% ipython --no-banner

In [1]: import numpy as np

In [2]: import numpy.linalg as la

In [3]: np.set_printoptions(precision=1, suppress=True, linewidth=140, floatmode="fixed")

In [4]: F = np.loadtxt("w.csv", delimiter=",")

In [5]: F
Out[5]: 
array([[ -7.0,  -3.0,   3.0,  -1.0,  -3.0,   1.0,   0.0,   0.0,   3.0,   3.0,  -1.0],
       [ -3.0, -22.0,   1.0,  -3.0,  -3.0,   0.0,  -3.0,   2.0,  -1.0,  -1.0,  -1.0],
       [  3.0,   1.0, -15.0,  -3.0,   3.0,  -2.0,   1.0,   2.0,   1.0,   0.0,  -2.0],
       [  0.0,  -3.0,  -3.0, -22.0,  -2.0,   3.0,  -2.0,   1.0,   3.0,  -2.0,   0.0],
       [ -1.0,   0.0,  -3.0,   3.0, -23.0,  -1.0,   1.0,   3.0,  -2.0,   2.0,  -3.0],
       [ -2.0,  -1.0,  -1.0,   0.0,  -3.0,  12.0,  -3.0,  -2.0,   2.0,   1.0,   1.0],
       [ -2.0,  -3.0,  -3.0,  -3.0,   2.0,  -3.0, -11.0,   0.0,   3.0,   0.0,  -3.0],
       [ -3.0,  -2.0,   0.0,   2.0,  -1.0,  -2.0,  -1.0,  10.0,  -2.0,  -1.0,   3.0],
       [ -3.0,  -3.0,   1.0,  -2.0,   1.0,  -3.0,   2.0,   1.0,  23.0,   2.0,   1.0],
       [ -3.0,   0.0,   0.0,   1.0,   2.0,   1.0,  -3.0,  -3.0,   2.0, -23.0,  -3.0],
       [  2.0,  -3.0,   3.0,   0.0,  -2.0,   3.0,  -2.0,   2.0,   1.0,   1.0,  26.0]])

In [6]: th = np.radians(60)

In [7]: Rm = np.eye(11)

In [8]: Rm[6, 6] = Rm[10, 10] = np.cos(th)

In [9]: Rm[6, 10], Rm[10, 6] = -np.sin(th), np.sin(th)

In [10]: Rm
Out[10]: 
array([[ 1.0,  0.0,  0.0,  0.0,  0.0,  0.0,  0.0,  0.0,  0.0,  0.0,  0.0],
       [ 0.0,  1.0,  0.0,  0.0,  0.0,  0.0,  0.0,  0.0,  0.0,  0.0,  0.0],
       [ 0.0,  0.0,  1.0,  0.0,  0.0,  0.0,  0.0,  0.0,  0.0,  0.0,  0.0],
       [ 0.0,  0.0,  0.0,  1.0,  0.0,  0.0,  0.0,  0.0,  0.0,  0.0,  0.0],
       [ 0.0,  0.0,  0.0,  0.0,  1.0,  0.0,  0.0,  0.0,  0.0,  0.0,  0.0],
       [ 0.0,  0.0,  0.0,  0.0,  0.0,  1.0,  0.0,  0.0,  0.0,  0.0,  0.0],
       [ 0.0,  0.0,  0.0,  0.0,  0.0,  0.0,  0.5,  0.0,  0.0,  0.0, -0.9],
       [ 0.0,  0.0,  0.0,  0.0,  0.0,  0.0,  0.0,  1.0,  0.0,  0.0,  0.0],
       [ 0.0,  0.0,  0.0,  0.0,  0.0,  0.0,  0.0,  0.0,  1.0,  0.0,  0.0],
       [ 0.0,  0.0,  0.0,  0.0,  0.0,  0.0,  0.0,  0.0,  0.0,  1.0,  0.0],
       [ 0.0,  0.0,  0.0,  0.0,  0.0,  0.0,  0.9,  0.0,  0.0,  0.0,  0.5]])

In [11]: Y = F @ Rm.T

In [12]: round(float(la.det(Rm)), 1), np.trace(Rm)
Out[12]: (1.0, np.float64(10.0))

In [13]: np.allclose(F @ F.T, Y @ Y.T)
Out[13]: True

In [14]: np.allclose(la.norm(F, axis=1), la.norm(Y, axis=1))
Out[14]: True

In [15]: la.svd(F, compute_uv=False), la.svd(Y, compute_uv=False)
Out[15]: 
(array([29.2, 28.6, 26.2, 23.6, 21.6, 19.5, 15.9, 12.3, 10.6,  8.7,  4.3]),
 array([29.2, 28.6, 26.2, 23.6, 21.6, 19.5, 15.9, 12.3, 10.6,  8.7,  4.3]))
